$ ipython --no-banner

In [1]: import numpy as np

In [2]: import numpy.linalg as la

In [3]: np.set_printoptions(suppress=True, linewidth=120)

In [4]: W0 = np.load("sample18.npy")

In [5]: W0
Out[5]: 
array([[ 1,  2, -3,  3,  3],
       [ 0,  2, -2,  1, -2],
       [ 0,  0,  3,  0,  0],
       [ 0,  0,  0,  2, -2],
       [ 0,  0,  0,  0,  2]])

In [6]: B = la.inv(W0)

In [7]: round(la.cond(W0), 3)
Out[7]: np.float64(24.826)

In [8]: np.round(la.det(W0) * B, 3)
Out[8]: 
array([[ 24., -24.,   8., -24., -84.],
       [  0.,  12.,   8.,  -6.,   6.],
       [  0.,   0.,   8.,   0.,   0.],
       [  0.,   0.,   0.,  12.,  12.],
       [  0.,   0.,   0.,   0.,  12.]])

In [9]: r0 = np.array([-1, -3])

In [10]: np.cross(W0[1, :3], W0[2, :3])
Out[10]: array([6, 0, 0])

In [11]: np.correlate(W0[1], W0[2], "full")
Out[11]: array([ 0,  0,  0,  6, -6,  3, -6,  0,  0])

In [12]: E = np.load("mat.npy")

In [13]: E.round(3)
Out[13]: 
array([[ 0.582,  2.633, -3.16 , -0.234, -1.983,  1.939],
       [-0.163, -2.236,  3.591, -0.618,  1.384, -2.187],
       [-1.426, -2.815,  1.179,  2.232,  2.845, -0.762],
       [-1.353, -0.471, -2.855,  3.122,  1.482,  1.691],
       [ 1.017,  2.872, -2.401, -1.198, -2.508,  1.492],
       [ 1.656,  2.274,  0.428, -3.046, -2.754, -0.207],
       [-0.33 , -2.411,  3.449, -0.286,  1.632, -2.106],
       [ 1.665,  2.152,  0.672, -3.124, -2.694, -0.355],
       [-0.811,  0.788, -3.644,  2.36 ,  0.296,  2.188],
       [-1.496, -0.938, -2.402,  3.26 ,  1.869,  1.411]])

In [14]: # rows and columns are dependent

In [15]: rk = la.matrix_rank(E)

In [16]: rk
Out[16]: np.int64(2)

In [17]: ns = la.svd(E)[2][rk:].T

In [18]: [int(la.matrix_rank(np.delete(E, i, axis=0))) for i in range(10)]
Out[18]: [2, 2, 2, 2, 2, 2, 2, 2, 2, 2]

In [19]: la.matrix_rank(E.T @ E), la.matrix_rank(E @ E.T)
Out[19]: (np.int64(2), np.int64(2))

In [20]: [int(la.matrix_rank(E[:i])) for i in range(1, len(E) + 1)]
Out[20]: [1, 2, 2, 2, 2, 2, 2, 2, 2, 2]

In [21]: np.allclose(E @ ns, 0)
Out[21]: True

In [22]: B = E / la.norm(E, axis=1, keepdims=True)

In [23]: cov = B @ B.T

In [24]: (np.abs(cov) > 0.9).astype(int)
Out[24]: 
array([[1, 1, 0, 0, 1, 0, 1, 0, 0, 0],
       [1, 1, 0, 0, 0, 0, 1, 0, 0, 0],
       [0, 0, 1, 0, 1, 1, 0, 0, 0, 0],
       [0, 0, 0, 1, 0, 0, 0, 0, 1, 1],
       [1, 0, 1, 0, 1, 0, 0, 0, 0, 0],
       [0, 0, 1, 0, 0, 1, 0, 1, 0, 0],
       [1, 1, 0, 0, 0, 0, 1, 0, 0, 0],
       [0, 0, 0, 0, 0, 1, 0, 1, 0, 0],
       [0, 0, 0, 1, 0, 0, 0, 0, 1, 0],
       [0, 0, 0, 1, 0, 0, 0, 0, 0, 1]])

In [25]: (cov - 2 * np.eye(10)).round(6).argmax(axis=1)
Out[25]: array([4, 6, 6, 9, 0, 7, 1, 5, 3, 3])

In [26]: np.argwhere(np.triu(np.abs(cov) > 0.95, 1))
Out[26]: 
array([[0, 1],
       [0, 4],
       [0, 6],
       [1, 6],
       [3, 9],
       [5, 7]])

In [27]: cov[8].round(3)
Out[27]: array([ 0.649, -0.822, -0.037,  0.905,  0.395, -0.383, -0.76 , -0.442,  1.   ,  0.822])

In [28]: m1 = np.load("w.npy")

In [29]: m1
Out[29]: 
array([[-1.415,  1.498,  1.145, -0.548, -0.708,  0.518],
       [ 1.226,  0.896,  0.51 ,  2.426,  0.564, -0.477],
       [ 0.228,  0.326, -0.659,  0.319,  0.993,  0.177],
       [ 0.503,  2.13 ,  1.757, -0.249, -0.401,  1.135],
       [ 0.415,  0.646,  2.171,  0.176, -1.568,  1.081],
       [-0.503, -0.462, -1.774,  0.089, -1.099, -0.661],
       [-0.381, -0.272, -0.722, -0.596,  0.686, -0.604],
       [ 0.033,  0.308, -1.342,  0.645,  1.655,  0.633]])

In [30]: B = np.c_[m1[:, :2] @ np.array([[2, -2], [-2, -3]]), np.array([4, 2, -1, -5, -4, -1, -5, 2])]

In [31]: B.round(3)
Out[31]: 
array([[-5.826, -1.664,  4.   ],
       [ 0.66 , -5.14 ,  2.   ],
       [-0.196, -1.434, -1.   ],
       [-3.254, -7.396, -5.   ],
       [-0.462, -2.768, -4.   ],
       [-0.082,  2.392, -1.   ],
       [-0.218,  1.578, -5.   ],
       [-0.55 , -0.99 ,  2.   ]])

In [32]: np.round(la.lstsq(m1, B[:, 0])[0], 3) + 0
Out[32]: array([ 2., -2.,  0.,  0.,  0.,  0.])

In [33]: la.matrix_rank(np.c_[m1, B])
Out[33]: np.int64(7)

In [34]: np.round(la.norm(la.qr(m1)[0].T @ B, axis=0) ** 2 / ((B ** 2).sum(axis=0) + 1e-12), 3)
Out[34]: array([1.   , 1.   , 0.653])

In [35]: vec = np.array([1, 1, 2, -5, 3, -3])

In [36]: la.norm(m1 @ vec) <= la.norm(m1, 2) * la.norm(vec) + 1e-9
Out[36]: np.True_

In [37]: np.round((m1 * vec).sum(axis=1), 3)
Out[37]: array([ 1.435, -5.865,  0.089,  2.784, -3.424, -6.272,  4.753, -2.502])

In [38]: vec @ m1
Traceback (most recent call last):
  Cell In[38], line 1
    vec @ m1
ValueError: matmul: Input operand 1 has a mismatch in its core dimension 0, with gufunc signature (n?,k),(k,m?)->(n?,m?) (size 8 is different from 6)


In [39]: np.round(m1 @ (2 * vec), 3)
Out[39]: array([  2.87 , -11.73 ,   0.178,   5.568,  -6.848, -12.544,   9.506,  -5.004])

In [40]: np.sign((m1 @ vec).round(6))
Out[40]: array([ 1., -1.,  1.,  1., -1., -1.,  1., -1.])

In [41]: vec = np.array([-3, 0, 2, 1, -2, -2])

In [42]: y = m1 @ vec

In [43]: y.round(3)
Out[43]: array([ 6.367, -0.406, -4.023,  0.288,  4.247,  1.57 , -1.061, -6.714])

In [44]: np.round(la.solve(m1.T @ m1, m1.T @ y), 3) + 0
Out[44]: array([-3.,  0.,  2.,  1., -2., -2.])

In [45]: rng = np.random.default_rng(838)

In [46]: y = y + 0.1 * rng.normal(size=8)

In [47]: y.round(3)
Out[47]: array([ 6.482, -0.383, -4.04 ,  0.281,  4.189,  1.307, -1.075, -6.569])

In [48]: b, *_ = la.lstsq(m1, y)

In [49]: b.round()
Out[49]: array([-3., -0.,  2.,  1., -2., -2.])

In [50]: proj = m1 @ la.solve(m1.T @ m1, m1.T)

In [51]: np.round(proj @ m1[:, 2], 3)
Out[51]: array([ 1.145,  0.51 , -0.659,  1.757,  2.171, -1.774, -0.722, -1.342])

In [52]: np.trace(proj)
Out[52]: np.float64(6.0)

In [53]: K = np.load("case6.npy")

In [54]: K.round(3)
Out[54]: 
array([[-1.153,  4.065,  1.938,  0.975, -1.399,  0.698],
       [ 0.   , -0.759,  2.004,  1.111, -0.804, -4.304],
       [-3.651, -1.852,  1.016, -1.796, -1.874,  0.686],
       [ 1.922,  0.482, -1.749, -1.505, -3.93 , -0.554],
       [-2.306,  0.282, -3.379,  2.69 , -0.502, -0.835],
       [ 1.153, -2.04 ,  1.312,  3.176, -1.786,  2.124]])

In [55]: B = K / la.norm(K, axis=1, keepdims=True)

In [56]: cov = B @ B.T

In [57]: cov[4].round(3) + 0
Out[57]: array([0., 0., 0., 0., 1., 0.])

In [58]: np.argwhere(np.triu(np.abs(cov) > 0.95, 1))
Out[58]: array([], shape=(0, 2), dtype=int64)

In [59]: cov.round(3) + 0
Out[59]: 
array([[1., 0., 0., 0., 0., 0.],
       [0., 1., 0., 0., 0., 0.],
       [0., 0., 1., 0., 0., 0.],
       [0., 0., 0., 1., 0., 0.],
       [0., 0., 0., 0., 1., 0.],
       [0., 0., 0., 0., 0., 1.]])

In [60]: (cov - 2 * np.eye(6)).round(6).argmax(axis=1)
Out[60]: array([1, 0, 0, 0, 0, 0])

In [61]: r0, g = K[3], K[0]

In [62]: round(r0 @ g, 3)
Out[62]: np.float64(-0.0)

In [63]: round(r0 @ r0, 3)
Out[63]: np.float64(25.0)

In [64]: p = (r0 @ g) / (r0 @ r0) * r0

In [65]: (g - p) @ r0
Out[65]: np.float64(0.0)

In [66]: p.round(3) + 0
Out[66]: array([0., 0., 0., 0., 0., 0.])

In [67]: round(float(la.norm(r0 + g) ** 2 + la.norm(r0 - g) ** 2), 3)
Out[67]: 100.0

In [68]: np.round(g - p, 3)
Out[68]: array([-1.153,  4.065,  1.938,  0.975, -1.399,  0.698])

In [69]: cent = np.array([[4, -7, -4, 4, 6, 8, -2], [5, 0, -5, 4, 7, -8, -6]])

In [70]: arr = np.repeat(cent, 34 // 2, axis=0)

In [71]: arr = arr + 0.3 * rng.normal(size=arr.shape)

In [72]: arr.round(3)
Out[72]: 
array([[ 3.853, -6.384, -3.471,  3.878,  5.926,  8.112, -2.762],
       [ 3.831, -6.951, -3.993,  3.795,  6.104,  7.447, -1.864],
       [ 3.832, -7.063, -4.079,  4.116,  6.244,  8.093, -2.122],
       [ 4.05 , -7.401, -4.022,  4.201,  6.051,  8.054, -2.288],
       [ 3.757, -6.889, -4.615,  4.013,  6.148,  7.341, -1.864],
       [ 3.843, -7.358, -3.995,  4.106,  6.187,  7.867, -2.18 ],
       [ 4.094, -6.872, -4.152,  4.209,  5.812,  8.172, -1.948],
       [ 3.361, -6.833, -3.975,  3.95 ,  6.39 ,  8.159, -1.891],
       [ 3.975, -7.284, -4.255,  3.941,  6.061,  8.125, -1.87 ],
       [ 4.515, -7.186, -3.38 ,  3.663,  5.857,  8.04 , -1.712],
       [ 4.425, -6.989, -4.098,  4.407,  6.408,  8.305, -1.918],
       [ 3.599, -7.047, -3.428,  3.783,  6.017,  8.072, -2.243],
       [ 3.578, -6.924, -3.597,  3.597,  6.174,  7.926, -2.396],
       [ 4.44 , -6.693, -3.885,  4.182,  5.942,  8.361, -2.415],
       [ 4.09 , -7.004, -3.457,  3.832,  5.939,  7.804, -1.967],
       [ 3.755, -6.919, -3.968,  3.85 ,  6.609,  8.165, -1.853],
       [ 4.528, -7.094, -4.283,  4.093,  6.306,  8.253, -1.977],
       [ 4.933, -0.167, -4.554,  4.294,  7.031, -8.012, -6.601],
       [ 4.867,  0.469, -4.882,  3.548,  6.707, -7.644, -6.413],
       [ 4.848,  0.25 , -5.048,  4.091,  6.671, -7.732, -6.222],
       [ 4.966, -0.124, -4.542,  4.531,  7.976, -7.729, -5.631],
       [ 4.756, -0.194, -5.039,  3.816,  7.015, -7.912, -6.017],
       [ 5.643,  0.049, -4.716,  3.592,  6.82 , -7.921, -6.42 ],
       [ 5.231, -0.016, -4.681,  4.112,  6.946, -8.098, -5.989],
       [ 5.377,  0.068, -4.989,  3.582,  6.769, -8.097, -5.444],
       [ 4.669,  0.167, -5.178,  3.77 ,  6.69 , -7.605, -6.443],
       [ 4.994,  0.291, -4.716,  4.002,  7.335, -7.565, -6.244],
       [ 4.935, -0.108, -4.717,  4.088,  7.158, -7.98 , -5.753],
       [ 4.703,  0.163, -4.789,  4.183,  7.118, -8.183, -6.12 ],
       [ 5.06 ,  0.074, -5.537,  3.8  ,  6.563, -7.736, -5.811],
       [ 5.107, -0.171, -5.436,  3.977,  7.095, -7.925, -5.833],
       [ 4.848,  0.048, -5.107,  4.218,  7.218, -8.014, -5.302],
       [ 4.665,  0.08 , -4.888,  3.706,  6.928, -8.266, -6.189],
       [ 5.186,  0.186, -5.25 ,  3.978,  7.13 , -8.074, -6.209]])

In [73]: z = arr[:, 2] > np.median(arr[:, 2])

In [74]: r0 = arr[z].mean(axis=0) - arr[~z].mean(axis=0)

In [75]: np.argsort(-np.abs(r0).round(6), kind="stable")
Out[75]: array([5, 1, 6, 2, 0, 4, 3])

In [76]: ((arr - arr.mean(axis=0)) @ r0 > 0).astype(int)
Out[76]: array([1, 1, 1, 1, 1, 1, 1, 1, 1, 1, 1, 1, 1, 1, 1, 1, 1, 0, 0, 0, 0, 0, 0, 0, 0, 0, 0, 0, 0, 0, 0, 0, 0, 0])

In [77]: z.astype(int)
Out[77]: array([1, 1, 1, 1, 0, 1, 1, 1, 1, 1, 1, 1, 1, 1, 1, 1, 1, 0, 0, 0, 1, 0, 0, 0, 0, 0, 0, 0, 0, 0, 0, 0, 0, 0])
